>>> import numpy as np
>>> np.set_printoptions(precision=1, suppress=True, linewidth=200, sign=" ")
>>> def tidy(a):
...     return np.round(a, 1) + 0
... 
>>> M = np.load("block0.npy")
>>> M
array([[ 60.1,  39.7,  20.1],
       [ 59.1,  40.6,  20.3],
       [ 59.5,  41.1,  20.5],
       [ 60.2,  38.6,  22. ],
       [ 58.1,  40.9,  19.1],
       [ 61.1,  40.9,  21. ],
       [ 59.2,  40.3,  21.6],
       [ 60.8,  40.4,  20.9],
       [ 60.3,  39.1,  18.7],
       [ 61.2,  38.6,  19.8],
       [ 59.3,  41. ,  20.7],
       [ 59.6,  39.8,  18.2],
       [ 60.9,  40.2,  20. ],
       [ 59.3,  39.9,  20.1],
       [ 60.6,  39.5,  19.6],
       [ 59.1,  39.2,  19.8],
       [ 59.8,  40.8,  20.7],
       [ 61.2,  39.2,  19.5],
       [ 59. ,  38.5,  20.4],
       [ 61.2,  39.3,  19.9],
       [ 60.7,  39. ,  20. ],
       [ 60.5,  40.1,  20.5],
       [ 61.1,  38.9,  19.7]])
>>> x = np.array([0, 2, 2])
>>> rhs = M @ x
>>> print(tidy(np.linalg.lstsq(M, rhs)[0]))
[ 0.  2.  2.]
>>> print(tidy(np.linalg.solve(M.T @ M, M.T @ rhs)))
[ 0.  2.  2.]
>>> rng = np.random.default_rng(16600)
>>> rhs = rhs + 0.1 * rng.normal(size=23)
>>> tidy(rhs)
array([ 119.6,  121.7,  123. ,  121.3,  120.1,  123.8,  123.8,  122.7,  115.6,  116.7,  123.4,  116. ,  120.6,  120.1,  118.4,  118.1,  123. ,  117.4,  117.6,  118.5,  118. ,  121.1,  117.1])
>>> c, *_ = np.linalg.lstsq(M, rhs)
>>> c.round()
array([ 0.,  2.,  2.])
>>> tidy(np.linalg.norm(rhs - M @ c))
np.float64(0.5)
>>> W2 = M[[1, 9]].astype(float)
>>> for _ in range(3):
...     labels = np.linalg.norm(M[:, None] - W2, axis=-1).argmin(axis=1)
...     W2 = np.array([M[labels == j].mean(axis=0) for j in range(2)])
... 
>>> labels
array([ 0,  0,  0,  1,  0,  0,  0,  0,  1,  1,  0,  0,  1,  0,  1,  0,  0,  1,  0,  1,  1,  0,  1])
>>> np.bincount(labels)
array([ 14,   9])
>>> Uu, sv, Vt = np.linalg.svd(M, full_matrices=False)
>>> print(tidy(sv))
[ 358.9    4.8    3.7]
>>> tidy(Vt @ Vt.T)
array([[ 1.,  0.,  0.],
       [ 0.,  1.,  0.],
       [ 0.,  0.,  1.]])
>>> tidy(np.abs(Vt[0]))
array([ 0.8,  0.5,  0.3])
>>> tidy(sv / sv[0])
array([ 1.,  0.,  0.])
>>> Uu.shape, sv.shape, Vt.shape
((23, 3), (3,), (3, 3))
>>> data = np.array([[5, -2, -2, -1], [-2, 4, -4, -2], [-2, -4, 8, 4], [-1, -2, 4, 2]])
>>> print(data)
[[ 5 -2 -2 -1]
 [-2  4 -4 -2]
 [-2 -4  8  4]
 [-1 -2  4  2]]
>>> # symmetric, so the eigenvalues are real
>>> Uu, sv, Vt = np.linalg.svd(data)
>>> vecs = Vt[:(sv > 1e-8).sum()]
>>> x = data[2] + 3 * data[1] + rng.integers(2) * np.eye(4)[3]
>>> x
array([-8.,  8., -4., -2.])
>>> print(np.linalg.matrix_rank(np.vstack([data, x])))
2
>>> np.linalg.lstsq(data[:-1].T, data[-1])[2]
np.int32(2)
>>> try:
...     np.linalg.inv(data)
... except np.linalg.LinAlgError as e:
...     print(repr(e))
... 
LinAlgError('Singular matrix')
>>> print(np.abs(np.diag(np.linalg.qr(data)[1])) > 1e-9)
[ True  True False False]
>>> tidy(data @ np.linalg.pinv(data) @ data)
array([[ 5., -2., -2., -1.],
       [-2.,  4., -4., -2.],
       [-2., -4.,  8.,  4.],
       [-1., -2.,  4.,  2.]])
>>> A = np.array([[2, 2, -1, -1], [-1, -1, -2, -2], [-2, 2, 2, -1], [0, 1, -2, 1]])
>>> A[-1] = A[0] + 5 * A[1]
>>> A
array([[  2,   2,  -1,  -1],
       [ -1,  -1,  -2,  -2],
       [ -2,   2,   2,  -1],
       [ -3,  -3, -11, -11]])
>>> # row 3 is much longer than the rest
>>> other = A / np.sqrt((A ** 2).mean(axis=1, keepdims=True))
>>> tidy(other[2])
array([-1.1,  1.1,  1.1, -0.6])
>>> tidy(A - A.mean(axis=1, keepdims=True))
array([[ 1.5,  1.5, -1.5, -1.5],
       [ 0.5,  0.5, -0.5, -0.5],
       [-2.2,  1.8,  1.8, -1.2],
       [ 4. ,  4. , -4. , -4. ]])
>>> np.linalg.matrix_rank(other) == np.linalg.matrix_rank(A)
np.True_
>>> blk = np.stack([A, -3 * A, A[::-1]])
>>> np.linalg.matrix_rank(blk.reshape(3, -1))
np.int64(2)
>>> print(np.einsum("bij,cij->bc", blk, blk))
[[ 293 -879   16]
 [-879 2637  -48]
 [  16  -48  293]]
>>> tidy(np.linalg.norm(blk, axis=(1, 2)))
array([ 17.1,  51.4,  17.1])
>>> tidy(np.linalg.det(blk))
array([ 0.,  0.,  0.])
>>> blk.sum(axis=0)
array([[-7, -7, -9, -9],
       [ 0,  4,  6,  3],
       [ 3, -5, -6,  0],
       [ 8,  8, 21, 21]])
>>> blk.shape
(3, 4, 4)
>>> other = A[0, 0] * A[1:] - np.outer(A[1:, 0], A[0])
>>> other
array([[  0,   0,  -5,  -5],
       [  0,   8,   2,  -4],
       [  0,   0, -25, -25]])
>>> A[:, 0] / A[0, 0]
array([ 1. , -0.5, -1. , -1.5])
>>> np.flatnonzero(~other.round(6).any(axis=1))
array([], dtype=int64)
>>> np.linalg.matrix_rank(other), np.linalg.matrix_rank(A)
(np.int64(2), np.int64(3))
>>> r = np.linalg.matrix_rank(A)
>>> print(r)
3
>>> null = np.linalg.svd(A)[2][r:].T
>>> tidy(null[:, 0] / null[np.abs(null[:, 0]).round(6).argmax(), 0])
array([ 0.8, -0.8,  1. , -1. ])
>>> [int(np.linalg.matrix_rank(np.delete(A, i, axis=0))) for i in range(4)]
[3, 3, 2, 3]
>>> print([int(np.linalg.matrix_rank(A[:i])) for i in range(1, len(A) + 1)])
[1, 2, 3, 3]
>>> null.shape
(4, 1)
>>> np.linalg.matrix_rank(A.T @ A), np.linalg.matrix_rank(A @ A.T)
(np.int64(3), np.int64(3))
>>> print(tidy(null @ null.T))
[[ 0.2 -0.2  0.2 -0.2]
 [-0.2  0.2 -0.2  0.2]
 [ 0.2 -0.2  0.3 -0.3]
 [-0.2  0.2 -0.3  0.3]]
>>> [int(np.linalg.matrix_rank(A[:, :j + 1])) for j in range(4)]
[1, 2, 3, 3]
>>> np.allclose(A @ null, 0)
True
>>> f = np.array([1, 1])
>>> np.cross(A[2, :3], A[1, :3])
array([-2, -6,  4])
>>> np.array([np.convolve(row, f, "same") for row in A])
array([[  2,   4,   1,  -2],
       [ -1,  -2,  -3,  -4],
       [ -2,   0,   4,   1],
       [ -3,  -6, -14, -22]])
>>> m1 = np.load("case3.npy")
>>> m1
array([[-1.5,  0.8,  2.6],
       [ 2.6, -1.4, -3.6],
       [-2.2,  1.2,  4. ],
       [ 1. ,  0. , -1.4],
       [ 1.9, -0.9, -2.6],
       [-2. ,  1.8,  3.5],
       [ 0.5, -0.7, -1.4],
       [ 0.3, -0.4,  0.4],
       [-0.8,  0.3,  0.8],
       [ 1.8, -0.8, -2.3],
       [ 0.5, -0.4, -1.7],
       [ 2.2, -1.7, -4. ],
       [ 2.4, -1.2, -3.5]])
>>> Uu, sv, Vt = np.linalg.svd(m1)
>>> np.argmax(sv[:-1] / (sv[1:] + 1e-6)) + 1
np.int64(1)
>>> other = Uu[:, :1] @ np.diag(sv[:1]) @ Vt[:1]
>>> tidy(np.linalg.norm(m1 - other, 2)), tidy(sv[1])
(np.float64(1.0), np.float64(1.0))
>>> tidy(np.linalg.norm(m1 - other) / np.linalg.norm(m1))
np.float64(0.1)
>>> tidy(np.abs(m1 - other).max())
np.float64(0.5)
>>> tidy(other)
array([[-1.6,  0.9,  2.5],
       [ 2.3, -1.4, -3.8],
       [-2.4,  1.4,  3.8],
       [ 0.8, -0.5, -1.3],
       [ 1.7, -1. , -2.7],
       [-2.2,  1.3,  3.6],
       [ 0.8, -0.5, -1.3],
       [ 0. ,  0. ,  0. ],
       [-0.6,  0.3,  0.9],
       [ 1.5, -0.9, -2.4],
       [ 0.9, -0.5, -1.4],
       [ 2.4, -1.5, -3.9],
       [ 2.2, -1.3, -3.6]])
>>> W = np.array([[-5, 1, 3, 2, 2, 5], [4, -2, 3, 0, -4, 2], [-1, -4, 4, 4, 2, 2]])
>>> c = np.array([0, 1, 2, 0, 2, 2])
>>> H = np.maximum(other @ W + c, 0)
>>> tidy((H > 0).mean(axis=0))
array([ 0.4,  0.7,  0.4,  0.4,  0.8,  1. ])
>>> np.linalg.matrix_rank(H)
np.int64(5)
>>> W2 = np.array([[1, 2, 2], [0, 0, 0], [0, 0, 0], [1, 0, 2], [0, 0, 1], [0, 1, 1]])
>>> W @ W2
array([[-3, -5,  1],
       [ 4, 10,  6],
       [ 3,  0, 10]])
>>> other = np.c_[m1[:, :1] @ np.array([[2]]), np.array([3, -2, -4, 3, -3, 2, 4, 1, 0, 2, 3, 3, -1])]
>>> print(other)
[[-3.   3. ]
 [ 5.2 -2. ]
 [-4.4 -4. ]
 [ 2.   3. ]
 [ 3.8 -3. ]
 [-4.   2. ]
 [ 1.   4. ]
 [ 0.6  1. ]
 [-1.6  0. ]
 [ 3.6  2. ]
 [ 1.   3. ]
 [ 4.4  3. ]
 [ 4.8 -1. ]]
>>> tidy(np.linalg.norm(other - m1 @ np.linalg.lstsq(m1, other)[0], axis=0))
array([ 0. ,  8.6])
>>> np.linalg.matrix_rank(np.c_[m1, other])
np.int64(4)
>>> print(tidy(np.linalg.norm(np.linalg.qr(m1)[0].T @ other, axis=0) ** 2 / ((other ** 2).sum(axis=0) + 1e-12)))
[ 1.   0.2]
>>> print(tidy(np.linalg.lstsq(m1, other[:, 0])[0]))
[ 2.  0.  0.]
>>> proj = m1 @ np.linalg.solve(m1.T @ m1, m1.T)
>>> tidy(np.trace(proj))
np.float64(3.0)
>>> tidy(np.diag(proj))
array([ 0.1,  0.2,  0.3,  0.3,  0.1,  0.4,  0.2,  0.4,  0.1,  0.2,  0.3,  0.3,  0.2])
>>> E = np.array([[0.6, -0.9, 2.1],
...     [-0.5, 1.0, -1.2],
...     [1.0, 0.6, -0.2],
...     [0.5, -0.4, 1.3],
...     [-2.3, 1.0, -1.0],
...     [0.4, -1.7, 0.7],
...     [0.7, 2.5, -0.1],
...     [0.1, 0.0, -0.6],
...     [0.9, 0.1, -1.2],
...     [-0.3, 1.6, -1.0],
...     [0.0, 1.4, 0.0],
...     [0.3, 0.2, -1.2],
...     [-0.4, -2.6, -1.5]])
>>> E[:, 1] = 3 * E[:, 2] + 0.3 * rng.normal(size=13)
>>> tidy(E)
array([[ 0.6,  6. ,  2.1],
       [-0.5, -4.2, -1.2],
       [ 1. , -0.5, -0.2],
       [ 0.5,  4.1,  1.3],
       [-2.3, -3.1, -1. ],
       [ 0.4,  1.9,  0.7],
       [ 0.7,  0.2, -0.1],
       [ 0.1, -1.8, -0.6],
       [ 0.9, -3.8, -1.2],
       [-0.3, -3.3, -1. ],
       [ 0. , -0.3,  0. ],
       [ 0.3, -3.7, -1.2],
       [-0.4, -4.2, -1.5]])
>>> other = E / np.linalg.norm(E, axis=1, keepdims=True)
>>> gram = other @ other.T
>>> tidy(np.degrees(np.arccos(np.clip(gram[9, 0], -1, 1))))
np.float64(177.5)
>>> (gram - 2 * np.eye(13)).round(6).argmax(axis=1)
array([  3,   9,   6,   0,   1,   3,   2,  11,  11,   1,   1,   7,   9])
>>> np.argwhere(np.triu(np.abs(gram) > 0.95, 1))
array([[  0,   1],
       [  0,   3],
       [  0,   5],
       [  0,   7],
       [  0,   9],
       [  0,  11],
       [  0,  12],
       [  1,   3],
       [  1,   5],
       [  1,   7],
       [  1,   9],
       [  1,  10],
       [  1,  11],
       [  1,  12],
       [  3,   5],
       [  3,   7],
       [  3,   9],
       [  3,  11],
       [  3,  12],
       [  5,   7],
       [  5,   9],
       [  5,  11],
       [  5,  12],
       [  7,   8],
       [  7,   9],
       [  7,  11],
       [  7,  12],
       [  8,   9],
       [  8,  11],
       [  8,  12],
       [  9,  10],
       [  9,  11],
       [  9,  12],
       [ 11,  12]])
>>> tidy(np.linalg.norm(other, axis=1))
array([ 1.,  1.,  1.,  1.,  1.,  1.,  1.,  1.,  1.,  1.,  1.,  1.,  1.])
